$ python3 -q
>>> import numpy as np
>>> from numpy import linalg as LA
>>> np.set_printoptions(precision=3, suppress=True, linewidth=100, sign=" ")
>>> M = np.loadtxt("sample4.csv", delimiter=",")
>>> print(M)
[[ -2.938   0.    -20.253 -14.236]
 [ -2.106   0.    -13.525  -8.876]
 [ -1.498   0.     -9.172  -5.439]
 [ -0.013   0.     -0.342   0.084]
 [ -1.031   0.      6.188  -0.984]
 [ -1.033   0.      6.2    -0.982]
 [ -2.428   0.     16.024   1.152]
 [ -2.61    0.     17.5     1.599]
 [ -2.741   0.     18.584   1.94 ]
 [ -2.934   0.     20.217   2.471]
 [ -3.497   0.     25.227   4.214]
 [ -3.59    0.     26.088   4.528]]
>>> print(np.abs(M).max())
26.088
>>> print(round(float(LA.norm(M)), 3))
61.843
>>> print(M.shape)
(12, 4)
>>> rank = LA.matrix_rank(M)
>>> print(rank)
3
>>> N = LA.svd(M)[2][rank:].T
>>> print(np.round(M @ N, 3) + 0)
[[ 0.]
 [ 0.]
 [ 0.]
 [ 0.]
 [ 0.]
 [ 0.]
 [ 0.]
 [ 0.]
 [ 0.]
 [ 0.]
 [ 0.]
 [ 0.]]
>>> print(np.round(N @ N.T, 3) + 0)
[[ 0.  0.  0.  0.]
 [ 0.  1.  0.  0.]
 [ 0.  0.  0.  0.]
 [ 0.  0.  0.  0.]]
>>> print([int(LA.matrix_rank(np.delete(M, i, axis=0))) for i in range(12)])
[3, 3, 3, 3, 3, 3, 3, 3, 3, 3, 3, 3]
>>> print(LA.cond(M) > 100)
True
>>> print(LA.matrix_rank(M, rtol=0.1))
2
>>> print(np.argsort(-LA.norm(M, axis=0).round(6), kind="stable")[:3])
[ 2  3  0]
>>> U, sv, vt = LA.svd(M)
>>> print(np.argmax(sv[:-1] / (sv[1:] + 1e-6)) + 1)
3
>>> Y = U[:, :3] @ np.diag(sv[:3]) @ vt[:3]
>>> print(np.round(LA.norm(M - Y) / LA.norm(M), 3))
0.0
>>> print(np.round(LA.norm(M - Y, 2), 3), round(sv[3], 3))
0.0 0.0
>>> print(Y.round(3) + 0)
[[ -2.938   0.    -20.253 -14.236]
 [ -2.106   0.    -13.525  -8.876]
 [ -1.498   0.     -9.172  -5.439]
 [ -0.013   0.     -0.342   0.084]
 [ -1.031   0.      6.188  -0.984]
 [ -1.033   0.      6.2    -0.982]
 [ -2.428   0.     16.024   1.152]
 [ -2.61    0.     17.5     1.599]
 [ -2.741   0.     18.584   1.94 ]
 [ -2.934   0.     20.217   2.471]
 [ -3.497   0.     25.227   4.214]
 [ -3.59    0.     26.088   4.528]]
>>> print(round(np.abs(M - Y).max(), 3))
0.0
>>> r0 = np.array([8, 3])
>>> v = np.array([0, -1, 2, -2])
>>> K = r0[:, None] + v[None, :]
>>> print(K)
[[  8   7  10   6]
 [  3   2   5   1]]
>>> Y = np.array([[7, 1], [1, 9]])
>>> basis = np.kron(Y, K)
>>> print(np.round(LA.norm(basis, 2), 3), round(float(LA.norm(Y, 2) * LA.norm(K, 2)), 3))
158.91 158.91
>>> print(basis)
[[ 56  49  70  42   8   7  10   6]
 [ 21  14  35   7   3   2   5   1]
 [  8   7  10   6  72  63  90  54]
 [  3   2   5   1  27  18  45   9]]
>>> print(basis.shape)
(4, 8)
>>> r0, v = basis[1], basis[3]
>>> print(r0 @ v)
624
>>> pr = (r0 @ v) / (r0 @ r0) * r0
>>> print(pr)
[  6.72   4.48  11.2    2.24   0.96   0.64   1.6    0.32]
>>> print(np.round(LA.norm(r0 + v) ** 2 + LA.norm(r0 - v) ** 2, 3))
10296.0
>>> W = np.array([[1, 3, 0], [1, 2, 1], [3, 0, 2], [1, 3, 3]])
>>> c = np.array([1, 4, 3])
>>> act = np.maximum(K @ W + c, 0)
>>> print((act > 0).mean(axis=0))
[ 1.  1.  1.]
>>> print((act > 0).astype(int))
[[ 1  1  1]
 [ 1  1  1]]
>>> print(LA.matrix_rank(act))
2
>>> print(act)
[[ 52  60  48]
 [ 22  20  18]]
>>> basis = np.array([[0, 1], [2, 1], [1, 2]])
>>> print(W @ basis)
[[  6   4]
 [  5   5]
 [  2   7]
 [  9  10]]
>>> print(act @ basis)
[[ 168  208]
 [  58   78]]
>>> print(np.argsort(-LA.norm(act, axis=0).round(6), kind="stable")[:3])
[ 1  0  2]
>>> print(LA.matrix_rank(act, rtol=0.1))
1
>>> Y = K / np.sqrt((K ** 2).mean(axis=1, keepdims=True))
>>> print(Y[0])
[ 1.014  0.887  1.267  0.76 ]
>>> m1 = np.load("m.npy")
>>> print(m1)
[[-2  0  0]
 [ 1  2  0]
 [ 1  2 -1]]
>>> x0 = np.array([1, 0, 1])
>>> y = m1 @ x0
>>> print(y)
[-2  1  0]
>>> print(LA.solve(m1, y))
[ 1.  0.  1.]
>>> r0 = np.array([2, 0, 2])
>>> Y = m1 + np.outer(r0, np.eye(3)[0])
>>> print(LA.matrix_rank(Y - m1))
1
>>> print(Y)
[[ 0.  0.  0.]
 [ 1.  2.  0.]
 [ 3.  2. -1.]]
>>> J = np.array([[-3, 0, 0, 0], [0, -2, 0, 0], [0, 0, -3, 0], [0, 0, 0, -5]])
>>> print(LA.norm(J, axis=0))
[ 3.  2.  3.  5.]
>>> print(LA.svd(J, compute_uv=False))
[ 5.  3.  3.  2.]
>>> print(J @ J.T)
[[  9   0   0   0]
 [  0   4   0   0]
 [  0   0   9   0]
 [  0   0   0  25]]
>>> print(J[:, 2] @ J[:, 3])
0
>>> print(LA.pinv(J))
[[-0.333  0.     0.     0.   ]
 [ 0.    -0.5    0.     0.   ]
 [ 0.     0.    -0.333  0.   ]
 [ 0.     0.     0.    -0.2  ]]
>>> evals, vecs = LA.eig(J)
>>> print(J @ vecs[:, 0] - evals[0] * vecs[:, 0])
[ 0.  0.  0.  0.]
>>> print(np.sort(LA.eigvals(J.T)))
[-5. -3. -3. -2.]
>>> print(np.prod(evals))
90.0
>>> print(evals)
[-3. -2. -3. -5.]
>>> print(np.sort(LA.eigvals(J @ J)))
[  4.   9.   9.  25.]
>>> evals, vecs = LA.eigh(J)
>>> print(LA.eigvalsh(J + 2 * np.eye(4)))
[-3. -1. -1.  0.]
>>> print(np.abs(vecs[:, -1]))
[ 0.  1.  0.  0.]
>>> print(LA.svd(J, compute_uv=False))
[ 5.  3.  3.  2.]
>>> print(LA.eigvalsh(J @ J))
[  4.   9.   9.  25.]
>>> print(vecs.T @ J @ vecs)
[[-5.  0.  0.  0.]
 [ 0. -3.  0.  0.]
 [ 0.  0. -3.  0.]
 [ 0.  0.  0. -2.]]
>>> Y = np.array([[2, 2], [0, -3]])
>>> basis = np.array([[1, -2, 1], [-2, 0, 1], [-2, 1, -2]])
>>> data = np.block([[Y, np.array([[1, 5, 0], [0, 2, 4]])], [np.zeros((3, 2)), basis]])
>>> print(data)
[[ 2.  2.  1.  5.  0.]
 [ 0. -3.  0.  2.  4.]
 [ 0.  0.  1. -2.  1.]
 [ 0.  0. -2.  0.  1.]
 [ 0.  0. -2.  1. -2.]]
>>> G = data.T @ data
>>> print((data @ data.T).shape)
(5, 5)
>>> print(np.allclose(G, G.T))
True
>>> Y = np.array([[4, 4], [1, 1], [3, 5], [5, 5], [2, 2]])
>>> print(np.einsum("ij,ij->i", data, data))
[ 34.  29.   6.   5.   9.]
>>> print(data @ Y)
[[38. 40.]
 [15. 15.]
 [-5. -3.]
 [-4. -8.]
 [-5. -9.]]
>>> print(LA.matrix_rank(data @ Y))
2
>>> print(np.vstack([data, Y.T]).shape)
(7, 5)
>>> print(np.einsum("ik,kj->ij", data, Y))
[[38. 40.]
 [15. 15.]
 [-5. -3.]
 [-4. -8.]
 [-5. -9.]]
>>> r0 = np.array([0, -3, 2, 2, 2])
>>> Y = data + np.outer(r0, np.eye(5)[1])
>>> print(np.round(LA.det(Y) / LA.det(data), 3), round(float(1 + LA.solve(data, r0)[1]), 3))
-0.222 -0.222
>>> print(LA.matrix_rank(LA.inv(Y) - LA.inv(data), tol=1e-8))
1
>>> q, r_ = LA.qr(data)
>>> print(np.round(q.T @ q, 3) + 0)
[[ 1.  0.  0.  0.  0.]
 [ 0.  1.  0.  0.  0.]
 [ 0.  0.  1.  0.  0.]
 [ 0.  0.  0.  1.  0.]
 [ 0.  0.  0.  0.  1.]]
>>> print(r_)
[[ 2.     2.     1.     5.     0.   ]
 [ 0.    -3.     0.     2.     4.   ]
 [ 0.     0.    -3.     1.333 -1.   ]
 [ 0.     0.     0.     1.795 -1.486]
 [ 0.     0.     0.     0.    -1.671]]
>>> print(np.abs(np.diag(r_)))
[ 2.     3.     3.     1.795  1.671]
>>> print(np.round(q @ r_, 3) + 0)
[[ 2.  2.  1.  5.  0.]
 [ 0. -3.  0.  2.  4.]
 [ 0.  0.  1. -2.  1.]
 [ 0.  0. -2.  0.  1.]
 [ 0.  0. -2.  1. -2.]]
>>> A = np.loadtxt("a.csv", delimiter=",")
>>> print(A)
[[  5.282  10.654  -5.922]
 [ -1.863  14.722 -11.195]
 [ -2.626  15.601 -11.363]
 [ -3.101 -10.323   4.217]
 [ -2.889  -7.414   0.48 ]
 [ -1.186 -10.589   2.829]
 [  3.474  10.188  -6.743]
 [ -0.63   17.785  -9.524]
 [ -3.083  -8.595  -0.288]
 [ -2.686  13.716  -9.566]
 [ -3.579  -7.67    1.53 ]
 [ -0.925  16.031 -10.156]
 [ -1.48   16.441  -9.997]
 [  5.097  13.003  -8.257]
 [ -0.335  -8.579   1.638]]
>>> r0, v = K[0], K[1]
>>> print(r0 @ r0)
249
>>> pr = (r0 @ v) / (r0 @ r0) * r0
>>> print(round((v - pr) @ r0, 3))
0.0
>>> print(v - pr)
[-0.02  -0.643  1.225 -1.265]
>>> print(pr)
[ 3.02   2.643  3.775  2.265]
